In [1]: import numpy as np

In [2]: np.set_printoptions(suppress=True, linewidth=120)

In [3]: W0 = np.loadtxt("sample7.csv", delimiter=",")

In [4]: W0
Out[4]: 
array([[  3.,  11.,   5.,  10.,   0.,  -1.,  -4.,  -1.,  -5.,   3.,   3.],
       [ 11.,  43.,   9.,  38.,   0.,  -1.,  -8., -13., -23.,  13.,  19.],
       [  5.,   9.,  43.,   8.,   0.,  -7., -26.,  27.,   5.,  -9., -17.],
       [ 10.,  38.,   8.,  42.,   0., -10., -18.,   0., -13.,  25.,   2.],
       [  0.,   0.,   0.,   0.,   0.,   0.,   0.,   0.,   0.,   0.,   0.],
       [ -1.,  -1.,  -7., -10.,   0.,  11.,  16., -17.,  -9., -13.,  19.],
       [ -4.,  -8., -26., -18.,   0.,  16.,  30., -30., -11., -13.,  28.],
       [ -1., -13.,  27.,   0.,   0., -17., -30.,  41.,  24.,   6., -41.],
       [ -5., -23.,   5., -13.,   0.,  -9., -11.,  24.,  21.,   2., -28.],
       [  3.,  13.,  -9.,  25.,   0., -13., -13.,   6.,   2.,  29., -12.],
       [  3.,  19., -17.,   2.,   0.,  19.,  28., -41., -28., -12.,  45.]])

In [5]: evals, evecs = np.linalg.eigh(W0)

In [6]: (evals > 1e-8).sum(), (evals < -1e-8).sum()
Out[6]: (np.int64(3), np.int64(0))

In [7]: np.round(np.abs(evecs[:, -1]), 3)
Out[7]: array([0.005, 0.131, 0.328, 0.05 , 0.   , 0.235, 0.4  , 0.522, 0.299, 0.125, 0.529])

In [8]: np.unique(evals.round(6) + 0, return_counts=True)[1]
Out[8]: array([8, 1, 1, 1])

In [9]: np.round(evecs.T @ evecs, 3) + 0
Out[9]: 
array([[1., 0., 0., 0., 0., 0., 0., 0., 0., 0., 0.],
       [0., 1., 0., 0., 0., 0., 0., 0., 0., 0., 0.],
       [0., 0., 1., 0., 0., 0., 0., 0., 0., 0., 0.],
       [0., 0., 0., 1., 0., 0., 0., 0., 0., 0., 0.],
       [0., 0., 0., 0., 1., 0., 0., 0., 0., 0., 0.],
       [0., 0., 0., 0., 0., 1., 0., 0., 0., 0., 0.],
       [0., 0., 0., 0., 0., 0., 1., 0., 0., 0., 0.],
       [0., 0., 0., 0., 0., 0., 0., 1., 0., 0., 0.],
       [0., 0., 0., 0., 0., 0., 0., 0., 1., 0., 0.],
       [0., 0., 0., 0., 0., 0., 0., 0., 0., 1., 0.],
       [0., 0., 0., 0., 0., 0., 0., 0., 0., 0., 1.]])

In [10]: M = np.load("case9.npy")

In [11]: M
Out[11]: 
array([[ -6,   2,  -9,   2,  -9,  -7,  -2,   3,  -9,   1,  -1],
       [ -2,   6,  -1,   5,   0,   7,  -8,   0,   1,  -8,   1],
       [  8,  -1,   2,  -6,  -3,  -5,  -9,   1,  -3,   6,   4],
       [  3,  -5,  -9,   9,  12,   7,  -2,  -4,   1,   3,  -6],
       [  5,   4,  -3,   5,  24,  -1,   6,  -8,   8,   6,   6],
       [  1,  -3,  -7,   4,  -9,  -7,   7,   3,   3,  -3,   1],
       [  5,  -9,   1,  -7, -27,  -9,  -9,   9,  -4,  -9,  -7],
       [ -8,   2,  -1,   6,  21,  -2,   7,  -7,   3,   5,  -5],
       [  5,   1,  -6,  -1,  -9,   6,  -8,   3,  -9,   4,  -3],
       [  5,   0,   0,   2,  -9,   9,   0,   3,   5,   5,   8],
       [  0,   5,   9,   5,   3,   6,   7,  -1,   4,  -9,  -8],
       [  0,  -5,   7,   7, -27,   8,  -2,   9,  -6,   4,   1]])

In [12]: U, s, Vt = np.linalg.svd(M)

In [13]: evecs = Vt[:(s > 1e-8).sum()]

In [14]: rng = np.random.default_rng(19)

In [15]: vec = M[1] + -3 * M[5] + rng.integers(2) * np.eye(11)[5]

In [16]: vec
Out[16]: array([ -5.,  15.,  20.,  -7.,  27.,  29., -29.,  -9.,  -8.,   1.,  -2.])

In [17]: np.linalg.matrix_rank(np.vstack([M, vec]))
Out[17]: np.int64(10)

In [18]: np.round(np.linalg.norm(vec - evecs.T @ evecs @ vec), 3)
Out[18]: np.float64(0.0)

In [19]: np.allclose(evecs.T @ evecs @ vec, vec)
Out[19]: True
